In [1]: import numpy as np

In [2]: from numpy import linalg as LA

In [3]: np.set_printoptions(precision=3, suppress=True, linewidth=120)

In [4]: rd = lambda a: np.round(a, 3) + 0

In [5]: X = np.load("w.npy")

In [6]: print(X)
[[-0.6  1.7  0.8 -1.6  0.4  0.2  8.  -0.1 -0.6]
 [ 0.1  0.2  1.   1.9 -1.3 -0.6  8.   0.5  2.1]
 [ 0.4  0.  -1.6 -1.9  0.1 -2.9  6.  -0.5 -0.2]]

In [7]: A2 = X / LA.norm(X, axis=1, keepdims=True)

In [8]: gram = A2 @ A2.T

In [9]: print(rd(LA.norm(A2, axis=1)))
[1. 1. 1.]

In [10]: print(rd(np.degrees(np.arccos(np.clip(gram[1, 0], -1, 1)))))
34.783

In [11]: print(rd(gram[1]))
[0.821 1.    0.706]

In [12]: W1 = np.array([[0, -2, -2],
    ...:     [2, 2, 1],
    ...:     [-3, 2, -2],
    ...:     [2, 3, 1],
    ...:     [-1, 0, -1],
    ...:     [2, 2, -2],
    ...:     [-1, 3, 3],
    ...:     [-1, 0, -1],
    ...:     [-3, 2, -2]])

In [13]: coef = np.array([3, 1, 1])

In [14]: hid = np.maximum(X @ W1 + coef, 0)

In [15]: print(LA.matrix_rank(hid))
2

In [16]: print((hid > 0).mean(axis=0))
[0. 1. 1.]

In [17]: cent = np.array([[-2, 0, -1], [1, 3, 1], [0, -2, 3]])

In [18]: print(rd(hid @ cent))
[[ 25.6  26.4 101.2]
 [ 35.9  62.3 104. ]
 [  3.1 -42.9  81.4]]

In [19]: A2 = X / np.sqrt((X ** 2).mean(axis=1, keepdims=True))

In [20]: print(rd(A2[1]))
[ 0.035  0.069  0.346  0.657 -0.449 -0.207  2.764  0.173  0.726]

In [21]: T = np.stack([X, 2 * X, X[::-1]])

In [22]: print((T @ X.T).shape)
(3, 3, 3)

In [23]: print(rd(np.einsum("bij,cij->bc", T, T)))
[[197.43 394.86 173.67]
 [394.86 789.72 347.34]
 [173.67 347.34 197.43]]

In [24]: print(T.shape)
(3, 3, 9)

In [25]: print(LA.matrix_rank(T))
[3 3 3]

In [26]: print(LA.matrix_rank(T.reshape(3, -1)))
2
